In [1]: import numpy as np

In [2]: from numpy import linalg as LA

In [3]: np.set_printoptions(precision=1, suppress=True, linewidth=160)

In [4]: arr = np.load("out11.npy")

In [5]: arr
Out[5]: 
array([[ 0,  0,  0, -2,  0],
       [ 0,  0,  0,  0,  5],
       [ 0,  1,  0,  0,  0],
       [ 0,  0,  5,  0,  0],
       [-3,  0,  0,  0,  0]])

In [6]: (arr + arr.T) / 2
Out[6]: 
array([[ 0. ,  0. ,  0. , -1. , -1.5],
       [ 0. ,  0. ,  0.5,  0. ,  2.5],
       [ 0. ,  0.5,  0. ,  2.5,  0. ],
       [-1. ,  0. ,  2.5,  0. ,  0. ],
       [-1.5,  2.5,  0. ,  0. ,  0. ]])

In [7]: (arr - arr.T) / 2
Out[7]: 
array([[ 0. ,  0. ,  0. , -1. ,  1.5],
       [ 0. ,  0. , -0.5,  0. ,  2.5],
       [ 0. ,  0.5,  0. , -2.5,  0. ],
       [ 1. ,  0. ,  2.5,  0. ,  0. ],
       [-1.5, -2.5,  0. ,  0. ,  0. ]])

In [8]: round(float(np.abs(LA.eigvals(arr)).max()), 1)
Out[8]: 2.7

In [9]: LA.determinant(arr)
AttributeError: module 'numpy.linalg' has no attribute 'determinant'


In [10]: np.allclose(arr, arr.T)
Out[10]: False

In [11]: np.trace(arr)
Out[11]: np.int64(0)

In [12]: m1 = np.loadtxt("a.csv", delimiter=",")

In [13]: m1
Out[13]: 
array([[11.,  1., -3.,  1., -6., -3., -6.],
       [ 1., 26.,  2.,  2., -2.,  1., -5.],
       [-3.,  2., 16.,  8., 11.,  5.,  3.],
       [ 1.,  2.,  8., 16.,  1.,  7.,  5.],
       [-6., -2., 11.,  1., 18.,  0.,  5.],
       [-3.,  1.,  5.,  7.,  0., 14.,  1.],
       [-6., -5.,  3.,  5.,  5.,  1.,  8.]])

In [14]: LA.norm(m1, axis=1)
Out[14]: array([14.6, 26.7, 22.1, 20. , 22.6, 16.8, 13.6])

In [15]: A = np.loadtxt("mat.csv", delimiter=",")

In [16]: A.round(1) + 0
Out[16]: 
array([[ -4. ,   8.5,   3.3],
       [ -5. ,   7.5,   4.3],
       [ -7. ,   1.4,   7. ],
       [ -4.7,  -7. ,   5.4],
       [  4.2,  -8.4,  -3.4],
       [ -6.9,   2.9,   6.7],
       [ -5. ,   7.5,   4.4],
       [  1. , -10. ,   0. ],
       [  4.8,   6.8,  -5.5],
       [  5.6,   5.6,  -6.2],
       [ -6.7,  -2.2,   7.1],
       [  3.8,  -8.7,  -3. ]])

In [17]: LA.lstsq(A[:-1].T, A[-1])[2]
Out[17]: np.int32(2)

In [18]: np.unique(A.round(6), axis=0).shape
Out[18]: (12, 3)

In [19]: np.round(A @ LA.pinv(A) @ A, 1) + 0
Out[19]: 
array([[ -4. ,   8.5,   3.3],
       [ -5. ,   7.5,   4.3],
       [ -7. ,   1.4,   7. ],
       [ -4.7,  -7. ,   5.4],
       [  4.2,  -8.4,  -3.4],
       [ -6.9,   2.9,   6.7],
       [ -5. ,   7.5,   4.4],
       [  1. , -10. ,   0. ],
       [  4.8,   6.8,  -5.5],
       [  5.6,   5.6,  -6.2],
       [ -6.7,  -2.2,   7.1],
       [  3.8,  -8.7,  -3. ]])

In [20]: np.allclose(A[:-1].T @ LA.lstsq(A[:-1].T, A[-1])[0], A[-1])
Out[20]: True

In [21]: np.abs(np.diag(LA.qr(A)[1])) > 1e-9
Out[21]: array([ True,  True, False])

In [22]: def softmax(z):
    ...:     e = np.exp(z - z.max(axis=-1, keepdims=True))
    ...:     return e / e.sum(axis=-1, keepdims=True)
    ...: 

In [23]: np.round(softmax(A[11]), 1) + 0
Out[23]: array([1., 0., 0.])

In [24]: att = A @ A.T / np.sqrt(3)

In [25]: np.round(softmax(att), 1) + 0
Out[25]: 
array([[0.5, 0.2, 0. , 0. , 0. , 0. , 0.2, 0. , 0. , 0. , 0. , 0. ],
       [0.2, 0.4, 0. , 0. , 0. , 0. , 0.4, 0. , 0. , 0. , 0. , 0. ],
       [0. , 0. , 0.7, 0. , 0. , 0.3, 0. , 0. , 0. , 0. , 0. , 0. ],
       [0. , 0. , 0. , 1. , 0. , 0. , 0. , 0. , 0. , 0. , 0. , 0. ],
       [0. , 0. , 0. , 0. , 0.5, 0. , 0. , 0. , 0. , 0. , 0. , 0.5],
       [0. , 0. , 0.3, 0. , 0. , 0.7, 0. , 0. , 0. , 0. , 0. , 0. ],
       [0.2, 0.4, 0. , 0. , 0. , 0. , 0.4, 0. , 0. , 0. , 0. , 0. ],
       [0. , 0. , 0. , 0. , 0. , 0. , 0. , 1. , 0. , 0. , 0. , 0. ],
       [0. , 0. , 0. , 0. , 0. , 0. , 0. , 0. , 0.7, 0.3, 0. , 0. ],
       [0. , 0. , 0. , 0. , 0. , 0. , 0. , 0. , 0.3, 0.7, 0. , 0. ],
       [0. , 0. , 0. , 0. , 0. , 0. , 0. , 0. , 0. , 0. , 1. , 0. ],
       [0. , 0. , 0. , 0. , 0.5, 0. , 0. , 0. , 0. , 0. , 0. , 0.5]])

In [26]: softmax(att)[11] @ A
Out[26]: array([ 4. , -8.6, -3.2])

In [27]: np.round(softmax(att + np.triu(np.full(att.shape, -np.inf), 1)), 1) + 0
Out[27]: 
array([[1. , 0. , 0. , 0. , 0. , 0. , 0. , 0. , 0. , 0. , 0. , 0. ],
       [0.3, 0.7, 0. , 0. , 0. , 0. , 0. , 0. , 0. , 0. , 0. , 0. ],
       [0. , 0. , 1. , 0. , 0. , 0. , 0. , 0. , 0. , 0. , 0. , 0. ],
       [0. , 0. , 0. , 1. , 0. , 0. , 0. , 0. , 0. , 0. , 0. , 0. ],
       [0. , 0. , 0. , 0. , 1. , 0. , 0. , 0. , 0. , 0. , 0. , 0. ],
       [0. , 0. , 0.3, 0. , 0. , 0.7, 0. , 0. , 0. , 0. , 0. , 0. ],
       [0.2, 0.4, 0. , 0. , 0. , 0. , 0.4, 0. , 0. , 0. , 0. , 0. ],
       [0. , 0. , 0. , 0. , 0. , 0. , 0. , 1. , 0. , 0. , 0. , 0. ],
       [0. , 0. , 0. , 0. , 0. , 0. , 0. , 0. , 1. , 0. , 0. , 0. ],
       [0. , 0. , 0. , 0. , 0. , 0. , 0. , 0. , 0.3, 0.7, 0. , 0. ],
       [0. , 0. , 0. , 0. , 0. , 0. , 0. , 0. , 0. , 0. , 1. , 0. ],
       [0. , 0. , 0. , 0. , 0.5, 0. , 0. , 0. , 0. , 0. , 0. , 0.5]])

In [28]: left, sig, Vh = LA.svd(A)

In [29]: sig.round(1) + 0
Out[29]: array([26.7, 22. ,  0. ])

In [30]: np.argmax(sig[:-1] / (sig[1:] + 1e-6)) + 1
Out[30]: np.int64(2)

In [31]: other = left[:, :2] @ np.diag(sig[:2]) @ Vh[:2]

In [32]: LA.matrix_rank(other)
Out[32]: np.int64(2)

In [33]: np.round(LA.norm(A - other, 2), 1), np.round(sig[2], 1)
Out[33]: (np.float64(0.0), np.float64(0.0))

In [34]: W0 = np.load("arr.npy")

In [35]: W0
Out[35]: 
array([[32, -9, -8, -5, -2],
       [ 5, 20,  3, -5,  0],
       [ 8,  7,  0, -5, -3],
       [ 6,  2, -2, 32,  4],
       [-9,  1,  5, -2, -7]])

In [36]: rng = np.random.default_rng(26)

In [37]: z = rng.permutation(5)

In [38]: z
Out[38]: array([0, 3, 2, 1, 4])

In [39]: other = W0[z][:, z]

In [40]: np.sort(np.abs(LA.eigvals(other)))
Out[40]: array([ 1. ,  5.9, 27.3, 27.3, 32.2])

In [41]: np.trace(other)
Out[41]: np.int64(77)

In [42]: round(LA.det(other), 1), np.round(LA.det(W0[z]), 1)
Out[42]: (np.float64(145536.0), np.float64(-145536.0))

In [43]: np.allclose(other, W0)
Out[43]: False

In [44]: X = np.load("dump.npy")

In [45]: X
Out[45]: 
array([[ 0, -1,  0,  0,  0, -6,  0, -6],
       [-7,  0,  0,  0,  0, -6,  0,  0],
       [ 0,  0,  0,  7,  0, -6,  0,  0]])

In [46]: x0 = np.array([8, 0, 7, 6, 9, 7, 5, 2])

In [47]: np.sign((X @ x0).round(6))
Out[47]: array([-1, -1,  0])

In [48]: X @ (2 * x0)
Out[48]: array([-108, -196,    0])

In [49]: X * x0
Out[49]: 
array([[  0,   0,   0,   0,   0, -42,   0, -12],
       [-56,   0,   0,   0,   0, -42,   0,   0],
       [  0,   0,   0,  42,   0, -42,   0,   0]])

In [50]: np.einsum("ij,j->i", X, x0)
Out[50]: array([-54, -98,   0])

In [51]: X.reshape(-1, 2)
Out[51]: 
array([[ 0, -1],
       [ 0,  0],
       [ 0, -6],
       [ 0, -6],
       [-7,  0],
       [ 0,  0],
       [ 0, -6],
       [ 0,  0],
       [ 0,  0],
       [ 0,  7],
       [ 0, -6],
       [ 0,  0]])

In [52]: X.ravel(order="F")
Out[52]: array([ 0, -7,  0, -1,  0,  0,  0,  0,  0,  0,  0,  7,  0,  0,  0, -6, -6, -6,  0,  0,  0, -6,  0,  0])

In [53]: T = X.reshape(3, 2, -1)

In [54]: np.einsum("ihd,jhd->hij", T, T).shape
Out[54]: (2, 3, 3)

In [55]: T.shape
Out[55]: (3, 2, 4)

In [56]: T.sum(axis=1)
Out[56]: 
array([[ 0, -7,  0, -6],
       [-7, -6,  0,  0],
       [ 0, -6,  0,  7]])

In [57]: T[:, 0]
Out[57]: 
array([[ 0, -1,  0,  0],
       [-7,  0,  0,  0],
       [ 0,  0,  0,  7]])

In [58]: other = X / LA.norm(X, axis=1, keepdims=True)

In [59]: gram = other @ other.T

In [60]: gram
Out[60]: 
array([[1. , 0.5, 0.5],
       [0.5, 1. , 0.4],
       [0.5, 0.4, 1. ]])

In [61]: LA.norm(other, axis=1)
Out[61]: array([1., 1., 1.])

In [62]: np.argwhere(np.triu(np.abs(gram) > 0.95, 1))
Out[62]: array([], shape=(0, 2), dtype=int64)

In [63]: (gram - 2 * np.eye(3)).round(6).argmax(axis=1)
Out[63]: array([1, 0, 0])

In [64]: (np.abs(gram) > 0.9).astype(int)
Out[64]: 
array([[1, 0, 0],
       [0, 1, 0],
       [0, 0, 1]])

In [65]: np.round(np.degrees(np.arccos(np.clip(gram[1, 2], -1, 1))), 1)
Out[65]: np.float64(64.9)

In [66]: th = np.radians(36)

In [67]: R = np.eye(8)

In [68]: R[6, 6] = R[3, 3] = np.cos(th)

In [69]: R[6, 3], R[3, 6] = -np.sin(th), np.sin(th)

In [70]: R
Out[70]: 
array([[ 1. ,  0. ,  0. ,  0. ,  0. ,  0. ,  0. ,  0. ],
       [ 0. ,  1. ,  0. ,  0. ,  0. ,  0. ,  0. ,  0. ],
       [ 0. ,  0. ,  1. ,  0. ,  0. ,  0. ,  0. ,  0. ],
       [ 0. ,  0. ,  0. ,  0.8,  0. ,  0. ,  0.6,  0. ],
       [ 0. ,  0. ,  0. ,  0. ,  1. ,  0. ,  0. ,  0. ],
       [ 0. ,  0. ,  0. ,  0. ,  0. ,  1. ,  0. ,  0. ],
       [ 0. ,  0. ,  0. , -0.6,  0. ,  0. ,  0.8,  0. ],
       [ 0. ,  0. ,  0. ,  0. ,  0. ,  0. ,  0. ,  1. ]])

In [71]: other = X @ R.T

In [72]: other
Out[72]: 
array([[ 0. , -1. ,  0. ,  0. ,  0. , -6. ,  0. , -6. ],
       [-7. ,  0. ,  0. ,  0. ,  0. , -6. ,  0. ,  0. ],
       [ 0. ,  0. ,  0. ,  5.7,  0. , -6. , -4.1,  0. ]])

In [73]: np.allclose(LA.norm(X, axis=1), LA.norm(other, axis=1))
Out[73]: True

In [74]: np.abs(other - X).max(axis=0)
Out[74]: array([0. , 0. , 0. , 1.3, 0. , 0. , 4.1, 0. ])

In [75]: LA.svd(X, compute_uv=False), LA.svd(other, compute_uv=False)
Out[75]: (array([12.4,  7. ,  6.4]), array([12.4,  7. ,  6.4]))
